$ python -q
>>> import numpy as np
>>> np.set_printoptions(precision=2, suppress=True, linewidth=200, sign=" ")
>>> rd = lambda a: np.round(a, 2) + 0
>>> M = np.load("m.npy")
>>> print(M)
[[ 5  5  7  0 -2  0 -7]
 [-2  7 -8 -3  4  1  7]
 [-2  7 -8 -3  4  1  7]
 [ 4  5 -2 -3  8 -2  4]
 [-9  5  6  1  3  5 -3]]
>>> # rows and columns are dependent
>>> rank = np.linalg.matrix_rank(M)
>>> print(rank)
4
>>> ns = np.linalg.svd(M)[2][rank:].T
>>> print(np.linalg.matrix_rank(M.T @ M), np.linalg.matrix_rank(M @ M.T))
4 4
>>> print(ns.shape)
(7, 3)
>>> print([int(np.linalg.matrix_rank(M[:i])) for i in range(1, len(M) + 1)])
[1, 2, 2, 3, 4]
>>> vec = np.array([2, 2, -2, 1, 0, 0, 3])
>>> a = np.maximum(M @ vec, 0)
>>> print(rd(np.tanh(M @ vec)))
[-1.  1.  1.  1. -1.]
>>> B = M / np.sqrt((M ** 2).mean(axis=1, keepdims=True))
>>> print(np.linalg.matrix_rank(B) == np.linalg.matrix_rank(M))
True
>>> print(np.linalg.matrix_rank(M - M.mean(axis=1, keepdims=True)))
4
>>> print(rd(np.linalg.norm(B, axis=1)))
[ 2.65  2.65  2.65  2.65  2.65]
>>> arr = np.array([[2, 0, 0, 0, 0],
...     [9, 5, 0, 0, 0],
...     [0, 0, 8, 0, 0],
...     [5, 9, 8, 1, 0],
...     [7, 6, 8, 5, 6]])
>>> U, sigma, Vt = np.linalg.svd(M)
>>> print(np.argmax(sigma[:-1] / (sigma[1:] + 1e-6)) + 1)
4
>>> B = U[:, :4] @ np.diag(sigma[:4]) @ Vt[:4]
>>> print(np.linalg.matrix_rank(B))
4
>>> print(rd(np.linalg.norm(M - B, 2)), rd(sigma[4]))
0.0 0.0
>>> print(rd(np.linalg.norm(M - B) / np.linalg.norm(M)))
0.0
>>> print(np.linalg.matrix_rank(arr - arr[0, 0] * np.eye(5)))
4
>>> print(np.prod(np.diag(arr)), rd(np.linalg.det(arr)))
480 480.0
>>> print(arr @ arr)
[[   4    0    0    0    0]
 [  63   25    0    0    0]
 [   0    0   64    0    0]
 [  96   54   72    1    0]
 [ 135  111  152   35   36]]
